$ python3 -q
>>> import numpy as np
>>> np.set_printoptions(precision=1, suppress=True, linewidth=100)
>>> tidy = lambda a: np.round(a, 1) + 0
>>> F = np.load("layer18.npy")
>>> tidy(F)
array([[0.5, 0. , 0.5, 0. ],
       [0.2, 0.5, 0.2, 0. ],
       [0.3, 0.3, 0.3, 0. ],
       [0. , 0. , 0. , 1. ]])
>>> tidy(F @ F)
array([[0.4, 0.2, 0.4, 0. ],
       [0.3, 0.3, 0.3, 0. ],
       [0.4, 0.3, 0.4, 0. ],
       [0. , 0. , 0. , 1. ]])
>>> tidy(np.linalg.matrix_power(F, 4))
array([[0.4, 0.2, 0.4, 0. ],
       [0.4, 0.3, 0.4, 0. ],
       [0.4, 0.3, 0.4, 0. ],
       [0. , 0. , 0. , 1. ]])
>>> tidy(np.trace(F))
np.float64(2.3)
>>> np.allclose(F @ F.T, F.T @ F)
False
>>> np.allclose(F, F.T)
False
>>> X = np.loadtxt("block9.csv", delimiter=",")
>>> print(tidy(X))
[[ 3.1  2.   3.1]
 [ 3.3  2.   3. ]
 [ 3.2  2.1  2.9]
 [ 3.   1.9  2.9]
 [ 3.   2.   3.2]
 [ 3.   1.9  3. ]
 [ 2.8  2.   3.1]
 [ 3.   2.   2.8]
 [ 3.   2.   3.1]
 [ 0.8  2.  -0.1]
 [ 1.   1.9  0. ]
 [ 1.1  2.1  0. ]
 [ 1.1  2.1 -0.2]
 [ 0.8  2.1 -0.1]
 [ 1.   1.9  0.3]
 [ 0.8  1.9 -0.2]
 [ 1.2  1.9 -0.1]
 [ 0.9  2.  -0.2]]
>>> f, g = F[2], F[0]
>>> tidy(f @ f)
np.float64(0.3)
>>> pr = (f @ g) / (f @ f) * f
>>> tidy(pr)
array([0.3, 0.3, 0.3, 0. ])
>>> tidy(np.linalg.norm(f + g) ** 2 + np.linalg.norm(f - g) ** 2)
np.float64(1.7)
>>> M = np.load("w.npy")
>>> tidy(M)
array([[0.5, 0.5, 0. ],
       [0.3, 0.3, 0.3],
       [0. , 0. , 1. ]])
>>> print(np.argsort(-np.linalg.norm(M, axis=0).round(6), kind="stable")[:3])
[2 0 1]
>>> rng = np.random.default_rng(8)
>>> Y = M + rng.integers(-2, 3, (3, 2)) @ rng.integers(-2, 3, (2, 3))
>>> print(tidy(Y))
[[-0.5  3.5  2. ]
 [ 3.3 -4.7 -2.7]
 [-4.   0.   0. ]]
>>> tidy(np.linalg.svd(Y - M, compute_uv=False))
array([7.6, 3.9, 0. ])
>>> np.abs(Y - M).sum(axis=1)
array([ 6., 11.,  5.])
>>> print(Y - M)
[[-1.  3.  2.]
 [ 3. -5. -3.]
 [-4.  0. -1.]]
>>> print(np.linalg.matrix_rank(Y - M, tol=1e-8))
2
>>> rk = np.linalg.matrix_rank(Y)
>>> rk
np.int64(2)
>>> null = np.linalg.svd(Y)[2][rk:].T
>>> tidy(null[:, 0] / null[np.abs(null[:, 0]).round(6).argmax(), 0])
array([ 0. , -0.6,  1. ])
>>> [int(np.linalg.matrix_rank(np.delete(Y, i, axis=0))) for i in range(3)]
[2, 2, 2]
>>> m1 = np.load("data.npy")
>>> m1
array([[ 19,  22, -23],
       [ 22,  75, -28],
       [-23, -28,  30]])
>>> z = rng.permutation(4)
>>> z
array([3, 1, 0, 2])
>>> Y = F[z][:, z]
>>> tidy(np.diag(Y))
array([1. , 0.5, 0.5, 0.3])
>>> Y = np.linalg.inv(m1)
>>> print(tidy(np.linalg.cond(m1)))
117.0
>>> vals, evecs = np.linalg.eigh(m1)
>>> x0 = np.array([1, 0, 3])
>>> np.abs(m1).sum(axis=1).max(), tidy(np.abs(vals).max())
(np.int64(125), np.float64(99.6))
>>> tidy(np.linalg.eigvalsh(m1[1:, 1:]))
array([16.6, 88.4])
>>> tidy(evecs * np.sqrt(vals) @ evecs.T)
array([[ 3.1,  1.5, -2.7],
       [ 1.5,  8.3, -1.9],
       [-2.7, -1.9,  4.4]])
>>> low = np.linalg.cholesky(m1)
>>> tidy(low @ low.T)
array([[ 19.,  22., -23.],
       [ 22.,  75., -28.],
       [-23., -28.,  30.]])
>>> tidy(m1 / np.sqrt(np.outer(np.diag(m1), np.diag(m1))))
array([[ 1. ,  0.6, -1. ],
       [ 0.6,  1. , -0.6],
       [-1. , -0.6,  1. ]])
>>> tidy(low)
array([[ 4.4,  0. ,  0. ],
       [ 5. ,  7. ,  0. ],
       [-5.3, -0.2,  1.5]])
>>> print(tidy(np.prod(np.diag(low)) ** 2), tidy(np.linalg.det(m1)))
1995.0 1995.0
>>> np.linalg.eigvalsh(m1).min() > 0
np.True_
>>> W = np.array([[0, 1], [0, 2], [0, 2]])
>>> coef = np.array([-3, 3])
>>> act = np.maximum(m1 @ W + coef, 0)
>>> act
array([[  0,  20],
       [  0, 119],
       [  0,   0]])
>>> (act > 0).astype(int)
array([[0, 1],
       [0, 1],
       [0, 0]])
>>> tidy((act > 0).mean(axis=0))
array([0. , 0.7])
>>> cent = np.array([[3, 0], [2, 3]])
>>> act @ cent
array([[ 40,  60],
       [238, 357],
       [  0,   0]])
>>> J = np.load("sample0.npy")
>>> print(J)
[[-1.7 -1.   1. ]
 [ 1.   2.3 -2. ]
 [-2.  -1.   1.3]]
>>> hat = np.triu(np.array([[4, 5, 3], [5, 4, 2], [5, 2, 0]]), 1) + np.eye(3)
>>> Y = hat @ J @ np.linalg.inv(hat)
>>> tidy(np.poly(Y))
array([ 1. , -1.9, -2.1,  0.8])
>>> tidy(np.trace(Y)), np.trace(J)
(np.float64(1.9), np.float64(1.9))
>>> tidy(Y)
array([[ -2.7,  21. , -39. ],
       [ -3. ,  15.3, -21. ],
       [ -2. ,   9. , -10.7]])
>>> tidy(hat @ J - J @ hat)
array([[-1., 17.,  1.],
       [-4., -7., -5.],
       [ 0., 10.,  8.]])
>>> tidy(np.linalg.det(Y))
np.float64(-0.8)
>>> print(np.allclose(J, J.T))
False
>>> tidy(np.sort(np.abs(np.linalg.eigvals(J))))
array([0.3, 1. , 2.6])
>>> print((J + J.T) / 2)
[[-1.7  0.  -0.5]
 [ 0.   2.3 -1.5]
 [-0.5 -1.5  1.3]]
>>> tidy(np.abs(np.linalg.eigvals(J)).max())
np.float64(2.6)
>>> Y = np.linalg.inv(J)
>>> np.allclose(Y, J.T)
False
>>> tidy(Y)
array([[-1.3, -0.4,  0.4],
       [-3.4,  0.3,  3.1],
       [-4.6, -0.4,  3.7]])
>>> tidy(J @ Y)
array([[1., 0., 0.],
       [0., 1., 0.],
       [0., 0., 1.]])
>>> tidy(np.linalg.slogdet(J)[0])
np.float64(-1.0)
>>> tidy(np.linalg.det(J) * Y)
array([[ 1. ,  0.3, -0.3],
       [ 2.7, -0.2, -2.4],
       [ 3.6,  0.3, -2.9]])
>>> data = np.array([[2, 4, 5], [4, 10, 9], [5, 9, 13]])
>>> data
array([[ 2,  4,  5],
       [ 4, 10,  9],
       [ 5,  9, 13]])
>>> Uu, sig, vt = np.linalg.svd(data)
>>> evecs = vt[:(sig > 1e-8).sum()]
>>> x0 = data[0] + 5 * data[2] + rng.integers(2) * np.eye(3)[1]
>>> x0
array([27., 49., 70.])
>>> tidy(evecs.T @ evecs)
array([[0.1, 0.1, 0.3],
       [0.1, 1. , 0. ],
       [0.3, 0. , 0.9]])
>>> rk = np.linalg.matrix_rank(data)
>>> rk
np.int64(2)
>>> null = np.linalg.svd(data)[2][rk:].T
>>> tidy(null @ null.T)
array([[ 0.9, -0.1, -0.3],
       [-0.1,  0. ,  0. ],
       [-0.3,  0. ,  0.1]])
>>> [int(np.linalg.matrix_rank(data[:, :j + 1])) for j in range(3)]
[1, 2, 2]
>>> null.shape
(3, 1)
>>> print(tidy(data @ null))
[[0.]
 [0.]
 [0.]]
>>> [int(np.linalg.matrix_rank(np.delete(data, i, axis=0))) for i in range(3)]
[2, 2, 2]
>>> Uu, sig, vt = np.linalg.svd(m1)
>>> print(np.argmax(sig[:-1] / (sig[1:] + 1e-6)) + 1)
2
>>> Y = Uu[:, :2] @ np.diag(sig[:2]) @ vt[:2]
>>> print(tidy(Y))
[[ 18.5  22.  -23.4]
 [ 22.   75.  -28. ]
 [-23.4 -28.   29.7]]
>>> np.linalg.matrix_rank(Y)
np.int64(2)
>>> print(np.linalg.matrix_rank(m1, rtol=0.05))
2
>>> x0 = np.array([0, 2, 2])
>>> print(np.einsum("ij,j->i", data, x0))
[18 38 44]
>>> data * x0
array([[ 0,  8, 10],
       [ 0, 20, 18],
       [ 0, 18, 26]])
>>> (data @ x0).argmax()
np.int64(2)
>>> np.linalg.norm(data @ x0) <= np.linalg.norm(data, 2) * np.linalg.norm(x0) + 1e-9
np.True_
>>> data @ np.eye(3)[0]
array([2., 4., 5.])
>>> K = np.load("x.npy")
>>> K
array([[4., 1., 1., 1.],
       [1., 4., 1., 1.],
       [1., 1., 4., 1.],
       [1., 1., 1., 4.]])
>>> Y = K / np.sqrt((K ** 2).mean(axis=1, keepdims=True))
>>> tidy(Y[0])
array([1.8, 0.5, 0.5, 0.5])
>>> tidy(K - K.mean(axis=1, keepdims=True))
array([[ 2.2, -0.8, -0.8, -0.8],
       [-0.8,  2.2, -0.8, -0.8],
       [-0.8, -0.8,  2.2, -0.8],
       [-0.8, -0.8, -0.8,  2.2]])
>>> Y = np.array([[-3], [0]])
>>> cent = np.array([[8, 0]])
>>> arr = Y @ cent + 0.1 * rng.normal(size=(2, 2))
>>> print(tidy(arr))
[[-23.9   0.1]
 [  0.1   0. ]]
>>> vals, evecs = np.linalg.eig(K)
>>> tidy(np.sort(np.linalg.eigvals(K.T)))
array([3., 3., 3., 7.])
>>> tidy(vals)
array([3., 7., 3., 3.])
>>> print(tidy(K @ evecs[:, 0] - vals[0] * evecs[:, 0]))
[0. 0. 0. 0.]
>>> vals, evecs = np.linalg.eigh(K)
>>> x0 = np.array([-8, 5, 9, -9])
>>> np.abs(K).sum(axis=1).max(), tidy(np.abs(vals).max())
(np.float64(7.0), np.float64(7.0))
>>> tidy(evecs * np.abs(vals) @ evecs.T)
array([[4., 1., 1., 1.],
       [1., 4., 1., 1.],
       [1., 1., 4., 1.],
       [1., 1., 1., 4.]])
>>> print(x0 @ K @ x0)
762.0
>>> tidy(x0 @ K @ x0 / (x0 @ x0)), tidy(vals[0]), tidy(vals[-1])
(np.float64(3.0), np.float64(3.0), np.float64(7.0))
>>> tidy(np.linalg.eigvalsh(K[1:, 1:]))
array([3., 3., 6.])
>>> tidy(evecs * np.sqrt(vals) @ evecs.T)
array([[2. , 0.2, 0.2, 0.2],
       [0.2, 2. , 0.2, 0.2],
       [0.2, 0.2, 2. , 0.2],
       [0.2, 0.2, 0.2, 2. ]])
>>> print(tidy(evecs * np.maximum(vals, 0) @ evecs.T))
[[4. 1. 1. 1.]
 [1. 4. 1. 1.]
 [1. 1. 4. 1.]
 [1. 1. 1. 4.]]
>>> vals, evecs = np.linalg.eigh(K)
>>> np.unique(vals.round(6) + 0, return_counts=True)[1]
array([3, 1])
>>> tidy(np.linalg.eigvalsh(K + 2 * np.eye(4)))
array([5., 5., 5., 9.])
>>> tidy(vals)
array([3., 3., 3., 7.])
>>> np.abs(evecs[:, -1]).round(6).argmax()
np.int64(0)
>>> tidy(np.linalg.eigvalsh(K @ K))
array([ 9.,  9.,  9., 49.])
>>> tidy(evecs.T @ evecs)
array([[1., 0., 0., 0.],
       [0., 1., 0., 0.],
       [0., 0., 1., 0.],
       [0., 0., 0., 1.]])
>>> tidy(evecs @ np.diag(vals) @ evecs.T)
array([[4., 1., 1., 1.],
       [1., 4., 1., 1.],
       [1., 1., 4., 1.],
       [1., 1., 1., 4.]])
>>> print(tidy(np.linalg.norm(K) ** 2 / np.linalg.norm(K, 2) ** 2))
1.6
>>> np.linalg.norm(K, axis=1).argmax()
np.int64(0)
>>> tidy(np.linalg.norm(K, "nuc"))
np.float64(16.0)
